% ipython --no-banner

In [1]: import numpy as np

In [2]: np.set_printoptions(precision=2, suppress=True, linewidth=160)

In [3]: def rnd(a):
   ...:     return np.round(a, 2) + 0
   ...: 

In [4]: E = np.load("m.npy")

In [5]: E
Out[5]: 
array([[-4,  2,  1, -4],
       [ 2, -8,  7, -1],
       [ 1,  7, -8, -6],
       [-4, -1, -6,  0]])

In [6]: vals, V = np.linalg.eigh(E)

In [7]: x0 = np.array([5, 0, 4, 5])

In [8]: np.abs(E).sum(axis=1).max(), rnd(np.abs(vals).max())
Out[8]: (np.int64(22), np.float64(16.07))

In [9]: rnd(V * np.maximum(vals, 0) @ V.T)
Out[9]: 
array([[ 0.95,  0.83,  1.2 , -1.79],
       [ 0.83,  0.72,  1.05, -1.57],
       [ 1.2 ,  1.05,  1.52, -2.27],
       [-1.79, -1.57, -2.27,  3.4 ]])

In [10]: (np.sign(V[:, -1].round(6)) == np.sign(V[0, -1].round(6))).astype(int)
Out[10]: array([1, 1, 1, 0])

In [11]: print(x0 @ E @ x0)
-628

In [12]: rnd(x0 @ E @ x0 / (x0 @ x0)), rnd(vals[0]), rnd(vals[-1])
Out[12]: (np.float64(-9.52), np.float64(-16.07), np.float64(6.59))

In [13]: x0 = np.array([-1, 5, -5, -3])

In [14]: target = E @ x0

In [15]: target
Out[15]: array([ 21, -74,  92,  29])

In [16]: rnd(np.linalg.solve(E, target))
Out[16]: array([-1.,  5., -5., -3.])

In [17]: rnd(np.linalg.solve(E, target + E[:, 2]))
Out[17]: array([-1.,  5., -4., -3.])

In [18]: W0 = np.loadtxt("arr.csv", delimiter=",")

In [19]: print(W0)
[[-0.1  0.2  0. ]
 [-0.3 -1.   3.9]
 [ 0.   0.2  3.3]]

In [20]: B = np.array([[-2, -1], [1, -2], [2, 1]])

In [21]: rnd(np.einsum("ik,kj->ji", W0, B))
Out[21]: 
array([[ 0.4,  7.4,  6.8],
       [-0.3,  6.2,  2.9]])

In [22]: print(rnd(W0 @ B))
[[ 0.4 -0.3]
 [ 7.4  6.2]
 [ 6.8  2.9]]

In [23]: rnd(B.T @ W0.T)
Out[23]: 
array([[ 0.4,  7.4,  6.8],
       [-0.3,  6.2,  2.9]])

In [24]: rnd(np.einsum("ij->j", W0))
Out[24]: array([-0.4, -0.6,  7.2])

In [25]: np.vstack([W0, B.T]).shape
Out[25]: (5, 3)
